>>> import numpy as np
>>> from numpy import linalg as LA
>>> np.set_printoptions(precision=1, suppress=True, linewidth=140, legacy="1.25")
>>> rd = lambda a: np.round(a, 1) + 0
>>> Y = np.array([[5, 0], [1, 5], [5, -4]])
>>> J = np.kron(np.eye(3, dtype=int), Y)
>>> J
array([[ 5,  0,  0,  0,  0,  0],
       [ 1,  5,  0,  0,  0,  0],
       [ 5, -4,  0,  0,  0,  0],
       [ 0,  0,  5,  0,  0,  0],
       [ 0,  0,  1,  5,  0,  0],
       [ 0,  0,  5, -4,  0,  0],
       [ 0,  0,  0,  0,  5,  0],
       [ 0,  0,  0,  0,  1,  5],
       [ 0,  0,  0,  0,  5, -4]])
>>> Y = np.array([[2, 0], [2, 1], [2, 2], [1, 2], [1, 0], [1, 3]])
>>> np.einsum("ik,kj->ij", J, Y)
array([[ 10,   0],
       [ 12,   5],
       [  2,  -4],
       [ 10,  10],
       [  7,  12],
       [  6,   2],
       [  5,   0],
       [  6,  15],
       [  1, -12]])
>>> J @ Y
array([[ 10,   0],
       [ 12,   5],
       [  2,  -4],
       [ 10,  10],
       [  7,  12],
       [  6,   2],
       [  5,   0],
       [  6,  15],
       [  1, -12]])
>>> LA.matrix_rank(J @ Y)
2
>>> Y.T @ J.T
array([[ 10,  12,   2,  10,   7,   6,   5,   6,   1],
       [  0,   5,  -4,  10,  12,   2,   0,  15, -12]])
>>> np.einsum("ij->j", J)
array([11,  1, 11,  1, 11,  1])
>>> np.einsum("ij,ij->i", J, J)
array([25, 26, 41, 25, 26, 41, 25, 26, 41])
>>> np.einsum("ik,kj->ji", J, Y)
array([[ 10,  12,   2,  10,   7,   6,   5,   6,   1],
       [  0,   5,  -4,  10,  12,   2,   0,  15, -12]])
>>> LA.matrix_rank(np.vstack([J, Y.T]))
6
>>> cov = J.T @ J
>>> (J @ J.T).shape
(9, 9)
>>> np.trace(cov), (J ** 2).sum()
(276, 276)
>>> np.diag(cov)
array([51, 41, 51, 41, 51, 41])
>>> cov
array([[ 51, -15,   0,   0,   0,   0],
       [-15,  41,   0,   0,   0,   0],
       [  0,   0,  51, -15,   0,   0],
       [  0,   0, -15,  41,   0,   0],
       [  0,   0,   0,   0,  51, -15],
       [  0,   0,   0,   0, -15,  41]])
>>> LA.matrix_rank(cov)
6
>>> x = np.array([3, -1, -2, 2, -3, 2])
>>> y = J @ x
>>> beta, lr = np.zeros(6), 1 / LA.norm(J, 2) ** 2
>>> for i in range(4):
...     beta -= lr * J.T @ (J @ beta - y)
...     if i % 1 == 0: print(i, round(LA.norm(J @ beta - y), 1))
... 
0 3.0
1 1.5
2 0.8
3 0.4
>>> rd(beta)
array([ 3. , -1.1, -2. ,  2. , -3. ,  2. ])
>>> q, R = LA.qr(J)
>>> rd(q)
array([[-0.7, -0.2,  0. ,  0. ,  0. ,  0. ],
       [-0.1, -0.9,  0. ,  0. ,  0. ,  0. ],
       [-0.7,  0.4,  0. ,  0. ,  0. ,  0. ],
       [ 0. ,  0. , -0.7, -0.2,  0. ,  0. ],
       [ 0. ,  0. , -0.1, -0.9,  0. ,  0. ],
       [ 0. ,  0. , -0.7,  0.4,  0. ,  0. ],
       [ 0. ,  0. ,  0. ,  0. , -0.7, -0.2],
       [ 0. ,  0. ,  0. ,  0. , -0.1, -0.9],
       [ 0. ,  0. ,  0. ,  0. , -0.7,  0.4]])
>>> data = np.loadtxt("out11.csv", delimiter=",")
>>> data
array([[  4., -14.],
       [-14.,  49.]])
>>> f = np.array([0, 3])
>>> np.polyval(f, data[0])
array([3., 3.])
>>> np.abs(np.diag(LA.qr(data)[1])) > 1e-9
array([ True, False])
>>> LA.lstsq(data[:-1].T, data[-1])[2]
1
>>> np.allclose(data[:-1].T @ LA.lstsq(data[:-1].T, data[-1])[0], data[-1])
True
>>> rd(np.trace(LA.pinv(data) @ data))
1.0
>>> rd(LA.det(data.T))
0.0
>>> np.kron(np.eye(2, dtype=int), data)
array([[  4., -14.,   0.,  -0.],
       [-14.,  49.,  -0.,   0.],
       [  0.,  -0.,   4., -14.],
       [ -0.,   0., -14.,  49.]])
>>> ev, V = LA.eigh(data)
>>> rd(V @ np.diag(ev) @ V.T)
array([[  4., -14.],
       [-14.,  49.]])
>>> rd(LA.eigvalsh(data @ data))
array([   0., 2809.])
>>> ev
array([ 0., 53.])
>>> rd(V.T @ data @ V)
array([[ 0.,  0.],
       [ 0., 53.]])
>>> ev.sum(), np.trace(data)
(53.0, 53.0)
>>> rd(np.abs(V[:, -1]))
array([0.3, 1. ])
>>> rd(V.T @ V)
array([[1., 0.],
       [0., 1.]])
>>> feats = np.load("a.npy")
>>> feats
array([[ -0.6,   0.3,   0. ,   1.2],
       [  2.3,  -1.6,  -0.8,  -0.5],
       [  0. ,   0.9,   2. ,   1.3],
       [  0.1,   1.1,  -1.3,   0.1],
       [  2. ,  -0.8,  -0.4,   1.7],
       [ -0.1,  -0.5,  -0.2,   0.4],
       [  1.8,  -2. ,  -0.6,   0.3],
       [  0. ,   0.9,  -1.3,   0.9],
       [ -0.7,  -0.5,   1.4,  -0.1],
       [ -1.7,   0.3,   0.8,   0.2],
       [ -0.8,   2.4,  -0.1,  -0.1],
       [  0.8,   0.8,   0.5,   0.4],
       [  0.9,   1.2,  -0.5,  -1.5],
       [ -1.9,   0.1,   0.6,   0.5],
       [ -0.9,  -0.2,   0.2,  -0.4],
       [  0.7,   1.3,   1. ,  -0.3],
       [ -0.7,   2.1,  -0.3,   1.7],
       [ -0.1,   1.8,  -0.4,   0.5],
       [ -1.1,   1.7,  -0.8,   1.2],
       [  0.1,  -0.3,  -2.7,   0.5],
       [  0.2,  -0.1,   0.6,   1.2],
       [  0.5,  -0.2,   0. ,   0.8],
       [  0.1,   0.1,  -0.7,   1.3],
       [-20. ,   2. ,   6. ,  22. ],
       [ -0.7,  -0.9,   0.7,  -0.5],
       [  0.5,  -0.2,   0.4,  -0.7]])
>>> x = np.array([1, 2, 2, 2])
>>> a = np.maximum(feats @ x, 0)
>>> rd(a)
array([ 2.4,  0. ,  8.4,  0. ,  3. ,  0. ,  0. ,  1. ,  0.9,  0.9,  3.6,  4.2,  0. ,  0.5,  0. ,  4.7,  6.3,  3.7,  3.1,  0. ,  3.6,  1.7,
        1.5, 40. ,  0. ,  0. ])
>>> rd(np.maximum(feats @ (3 * x), 0))
array([  7.2,   0. ,  25.2,   0. ,   9. ,   0. ,   0. ,   3. ,   2.7,   2.7,  10.8,  12.6,   0. ,   1.5,   0. ,  14.1,  18.9,  11.1,   9.3,
         0. ,  10.8,   5.1,   4.5, 120. ,   0. ,   0. ])
>>> rd(np.maximum(feats @ x, 0) - np.maximum(-feats @ x, 0))
array([ 2.4, -3.5,  8.4, -0.1,  3. , -0.7, -2.8,  1. ,  0.9,  0.9,  3.6,  4.2, -0.7,  0.5, -1.7,  4.7,  6.3,  3.7,  3.1, -4.9,  3.6,  1.7,
        1.5, 40. , -2.1, -0.5])
>>> m1 = np.array([[0, 8, 0, 16, 8],
...     [0, -9, 0, -18, -9],
...     [0, -4, 0, -8, -4],
...     [0, 7, 0, 14, 7]])
>>> m1
array([[  0,   8,   0,  16,   8],
       [  0,  -9,   0, -18,  -9],
       [  0,  -4,   0,  -8,  -4],
       [  0,   7,   0,  14,   7]])
>>> x = np.array([8, 1, 3, 0, 4])
>>> a = np.maximum(m1 @ x, 0)
>>> np.tanh(m1 @ x)
array([ 1., -1., -1.,  1.])
>>> m1 * (a > 1e-9)[:, None]
array([[ 0,  8,  0, 16,  8],
       [ 0,  0,  0,  0,  0],
       [ 0,  0,  0,  0,  0],
       [ 0,  7,  0, 14,  7]])
>>> np.abs(np.diag(LA.qr(m1)[1])) > 1e-9
array([False,  True, False, False])
>>> Uu, sigma, Vt = LA.svd(m1)
>>> np.argmax(sigma[:-1] / (sigma[1:] + 1e-6)) + 1
1
>>> Y = Uu[:, :1] @ np.diag(sigma[:1]) @ Vt[:1]
>>> rd(LA.norm(m1 - Y, 2)), rd(sigma[1])
(0.0, 0.0)
>>> rd(np.abs(m1 - Y).max())
0.0
>>> LA.matrix_rank(Y)
1
>>> LA.matrix_rank(m1, rtol=0.05)
1
>>> rd(Y)
array([[  0.,   8.,   0.,  16.,   8.],
       [  0.,  -9.,   0., -18.,  -9.],
       [  0.,  -4.,   0.,  -8.,  -4.],
       [  0.,   7.,   0.,  14.,   7.]])
>>> rk = LA.matrix_rank(m1)
>>> rk
1
>>> ns = LA.svd(m1)[2][rk:].T
>>> rd(ns @ ns.T)
array([[ 1. ,  0. ,  0. ,  0. ,  0. ],
       [ 0. ,  0.8,  0. , -0.3, -0.2],
       [ 0. ,  0. ,  1. ,  0. ,  0. ],
       [ 0. , -0.3,  0. ,  0.3, -0.3],
       [ 0. , -0.2,  0. , -0.3,  0.8]])
>>> rd(m1 @ ns)
array([[0., 0., 0., 0.],
       [0., 0., 0., 0.],
       [0., 0., 0., 0.],
       [0., 0., 0., 0.]])
>>> LA.matrix_rank(m1.T @ m1), LA.matrix_rank(m1 @ m1.T)
(1, 1)
